In [1]: import numpy as np

In [2]: from numpy import linalg as LA

In [3]: np.set_printoptions(precision=2, suppress=True, linewidth=200, floatmode="fixed")

In [4]: m1 = np.load("case4.npy")

In [5]: m1
Out[5]: 
array([[10, -2, -1],
       [-2,  2, 17],
       [-1, 17, 10]])

In [6]: ev, evecs = LA.eigh(m1)

In [7]: vec = np.array([3, 1, 2])

In [8]: round(vec @ m1 @ vec / (vec @ vec), 2), np.round(ev[0], 2), round(ev[-1], 2)
Out[8]: (np.float64(12.57), np.float64(-11.51), np.float64(23.76))

In [9]: np.abs(m1).sum(axis=1).max(), round(float(np.abs(ev).max()), 2)
Out[9]: (np.int64(28), 23.76)

In [10]: evecs * np.maximum(ev, 0) @ evecs.T
Out[10]: 
array([[10.02, -1.60, -1.31],
       [-1.60,  9.09, 11.42],
       [-1.31, 11.42, 14.40]])

In [11]: vec = np.array([-2, 5, -5])

In [12]: rhs = m1 @ vec

In [13]: c, lr = np.zeros(3), 1 / LA.norm(m1, 2) ** 2

In [14]: for i in range(6):
    ...:     c -= lr * m1.T @ (m1 @ c - rhs)
    ...:     if i % 2 == 0: print(i, round(LA.norm(m1 @ c - rhs), 2))
    ...: 
0 64.05
2 38.22
4 22.94

In [15]: np.round(LA.cond(m1), 2)
Out[15]: np.float64(2.44)

In [16]: X = np.array([[-3, 2, -3, 2, -3, 2],
    ...:     [-7, -8, -7, -8, -7, -8],
    ...:     [1, -3, 1, -3, 1, -3],
    ...:     [-3, 2, -3, 2, -3, 2],
    ...:     [-7, -8, -7, -8, -7, -8],
    ...:     [1, -3, 1, -3, 1, -3]])

In [17]: X
Out[17]: 
array([[-3,  2, -3,  2, -3,  2],
       [-7, -8, -7, -8, -7, -8],
       [ 1, -3,  1, -3,  1, -3],
       [-3,  2, -3,  2, -3,  2],
       [-7, -8, -7, -8, -7, -8],
       [ 1, -3,  1, -3,  1, -3]])

In [18]: U, sigma, VT = LA.svd(X)

In [19]: sigma.round(2) + 0
Out[19]: array([26.37, 10.99,  0.00,  0.00,  0.00,  0.00])

In [20]: np.argmax(sigma[:-1] / (sigma[1:] + 1e-6)) + 1
Out[20]: np.int64(2)

In [21]: other = U[:, :2] @ np.diag(sigma[:2]) @ VT[:2]

In [22]: LA.matrix_rank(other)
Out[22]: np.int64(2)

In [23]: other
Out[23]: 
array([[-3.00,  2.00, -3.00,  2.00, -3.00,  2.00],
       [-7.00, -8.00, -7.00, -8.00, -7.00, -8.00],
       [ 1.00, -3.00,  1.00, -3.00,  1.00, -3.00],
       [-3.00,  2.00, -3.00,  2.00, -3.00,  2.00],
       [-7.00, -8.00, -7.00, -8.00, -7.00, -8.00],
       [ 1.00, -3.00,  1.00, -3.00,  1.00, -3.00]])

In [24]: np.round(LA.norm(X - other) / LA.norm(X), 2)
Out[24]: np.float64(0.0)
